$ python3 -q
>>> import numpy as np
>>> from numpy import linalg as LA
>>> np.set_printoptions(precision=2, suppress=True, linewidth=140)
>>> rnd = lambda a: np.round(a, 2) + 0
>>> data = np.load("block14.npy")
>>> data
array([[-15.26,   6.79,   0.59,  -6.06,   0.06,  -2.27,  -7.71,   4.4 ],
       [  9.52,  -0.13,  -2.81,   6.37, -10.07,  -6.8 ,   8.98,  -5.72],
       [ -2.16,  -4.88,   3.65,  -7.85,  -7.44,   8.53,  -3.97, -12.36],
       [ 11.08,   6.02,  -7.83,  -1.51,  10.84,   5.52,  -4.25,   3.35],
       [  6.74,   6.72, -14.04,   0.91,   6.1 ,  -8.45,  -1.55,  -0.78],
       [ 11.56,   6.01,   4.8 ,  11.75,  -1.8 ,  -2.02,  -0.71,  -7.83],
       [  2.62,  12.61,  -1.46,   2.42,  -7.13,  -0.39,  -7.66,  10.8 ],
       [  7.97,   8.53,  -9.48,  -3.93,  -1.58,  -8.33,   8.84,  -2.93],
       [ -0.83,  -7.81,   5.3 , -14.46,   3.02,   3.61,   2.13,   8.63],
       [  0.84,   3.18,   3.65,   5.48, -17.1 ,   0.43,  -5.19,   5.14],
       [ 16.73,  -3.82,   3.13,  -7.33,   2.71,  -5.74,  -0.02,  -1.24],
       [  7.2 ,  -0.31,  10.83, -10.96,   1.25,   4.14,  -9.42,  -1.78],
       [ -5.68,   1.02,  14.16,  -6.8 ,  -2.03,   5.59,  -7.51,   5.3 ],
       [  3.4 ,   0.93,   6.29, -10.84,  -2.1 ,   8.68,   9.49,   7.8 ],
       [-11.5 ,   0.57, -10.29,  -0.66,  -9.83,   2.72,   0.1 ,  -7.56],
       [ 13.94,  -3.53,  -9.83,   1.08,  -1.1 ,  -6.32,  -7.08,  -2.02]])
>>> q, evecs = LA.qr(data[:, :1])[0], LA.qr(data[:, 1:])[0]
>>> s = LA.svd(q.T @ evecs, compute_uv=False)
>>> (s > 0.9).sum()
np.int64(0)
